% ipython --no-banner

In [1]: import numpy as np

In [2]: from numpy import linalg as LA

In [3]: np.set_printoptions(precision=3, suppress=True, linewidth=120, legacy="1.25")

In [4]: rng = np.random.default_rng(628)

In [5]: t = np.sort(rng.uniform(-2, 2, 32))

In [6]: W0 = np.c_[t, t ** 2, t ** 3] @ np.array([[-2, 2, -3, 1], [-2, -3, 3, 2], [2, 1, 2, 1]])

In [7]: W0.round(3) + 0
Out[7]: 
array([[-16.603, -21.012,   2.953,  -1.457],
       [-14.925, -19.5  ,   3.368,  -1.207],
       [-11.183, -16.011,   4.124,  -0.704],
       [ -9.418, -14.294,   4.379,  -0.498],
       [ -9.333, -14.211,   4.389,  -0.488],
       [ -7.253, -12.101,   4.568,  -0.28 ],
       [ -6.242, -11.033,   4.598,  -0.194],
       [ -3.45 ,  -7.866,   4.387,  -0.028],
       [ -2.124,  -6.17 ,   4.045,   0.   ],
       [  0.011,  -2.591,   2.51 ,  -0.091],
       [  0.143,  -2.231,   2.266,  -0.109],
       [  0.182,  -2.113,   2.18 ,  -0.114],
       [  0.144,  -0.177,   0.254,  -0.067],
       [  0.077,  -0.085,   0.125,  -0.037],
       [  0.067,  -0.073,   0.107,  -0.032],
       [  0.035,  -0.037,   0.055,  -0.017],
       [ -0.276,   0.205,  -0.323,   0.158],
       [ -0.608,   0.332,  -0.537,   0.403],
       [ -0.872,   0.377,  -0.597,   0.651],
       [ -1.418,   0.351,  -0.366,   1.402],
       [ -1.611,   0.302,  -0.107,   1.807],
       [ -1.994,   0.038,   1.667,   3.7  ],
       [ -1.97 ,  -0.084,   2.829,   4.715],
       [ -1.764,  -0.218,   4.57 ,   6.117],
       [ -1.389,  -0.313,   6.494,   7.571],
       [ -0.876,  -0.368,   8.546,   9.054],
       [ -0.142,  -0.384,  11.026,  10.785],
       [  0.077,  -0.38 ,  11.71 ,  11.252],
       [  1.049,  -0.331,  14.533,  13.152],
       [  2.772,  -0.162,  19.031,  16.097],
       [  3.056,  -0.127,  19.732,  16.549],
       [  3.628,  -0.052,  21.118,  17.438]])

In [8]: Xc = W0 - W0.mean(axis=0)

In [9]: V = LA.svd(Xc)[2][:3]

In [10]: Y = Xc - Xc @ V.T @ V

In [11]: np.round(Y.std(axis=0), 3) + 0
Out[11]: array([0., 0., 0., 0.])

In [12]: LA.norm(Y, axis=1).round(6).argmax()
Out[12]: 0

In [13]: np.diag(V.T @ V)
Out[13]: array([0.75, 0.75, 0.75, 0.75])

In [14]: left, sv, Vt = LA.svd(W0)

In [15]: V = Vt[:(sv > 1e-8).sum()]

In [16]: x0 = W0[11] + -3 * W0[6] + rng.integers(2) * np.eye(4)[3]

In [17]: x0
Out[17]: array([ 18.907,  30.988, -11.613,   1.468])

In [18]: round(float(LA.norm(x0 - V.T @ V @ x0)), 3)
Out[18]: 0.5

In [19]: V.T @ V
Out[19]: 
array([[ 0.75,  0.25,  0.25, -0.25],
       [ 0.25,  0.75, -0.25,  0.25],
       [ 0.25, -0.25,  0.75,  0.25],
       [-0.25,  0.25,  0.25,  0.75]])

In [20]: t = rng.uniform(0, 2 * np.pi, 13)

In [21]: q, _ = LA.qr(np.array([[-1.5, 0.0],
    ...:     [1.2, -0.1],
    ...:     [-0.4, -0.3],
    ...:     [-1.5, 2.1],
    ...:     [0.6, -0.7],
    ...:     [-0.2, 1.1]]))

In [22]: E = 10 * np.c_[np.cos(t), np.sin(t)] @ q.T

In [23]: E
Out[23]: 
array([[ 3.272, -2.843,  0.195,  8.017, -2.891,  2.922],
       [ 6.996, -5.192,  3.079, -1.498,  0.033, -3.516],
       [ 1.48 , -1.517, -0.604,  8.469, -2.922,  3.858],
       [-5.663,  4.555, -1.437, -6.176,  2.436, -1.024],
       [ 3.371, -2.916,  0.241,  7.974, -2.883,  2.86 ],
       [ 6.787, -5.305,  2.183,  4.174, -1.844, -0.464],
       [ 6.523, -4.77 ,  3.085, -2.896,  0.53 , -4.064],
       [ 0.54 , -0.01 ,  1.41 , -8.326,  2.739, -4.572],
       [ 6.625, -5.202,  2.06 ,  4.572, -1.966, -0.192],
       [ 3.171, -2.046,  2.318, -7.136,  2.167, -4.976],
       [-4.343,  2.974, -2.658,  6.157, -1.763,  4.921],
       [ 6.405, -4.668,  3.075, -3.168,  0.629, -4.16 ],
       [-6.938,  5.398, -2.309, -3.73 ,  1.706,  0.756]])

In [24]: T = np.stack([E, -1 * E, E[::-1]])

In [25]: T.shape
Out[25]: (3, 13, 6)

In [26]: LA.norm(T, axis=(1, 2))
Out[26]: array([36.056, 36.056, 36.056])

In [27]: labels = E[:, 1] > np.median(E[:, 1])

In [28]: u = E[labels].mean(axis=0) - E[~labels].mean(axis=0)

In [29]: u
Out[29]: array([-7.67 ,  5.973, -2.535, -4.244,  1.926,  0.772])

In [30]: np.argsort(-np.abs(u).round(6), kind="stable")
Out[30]: array([0, 1, 3, 2, 4, 5])
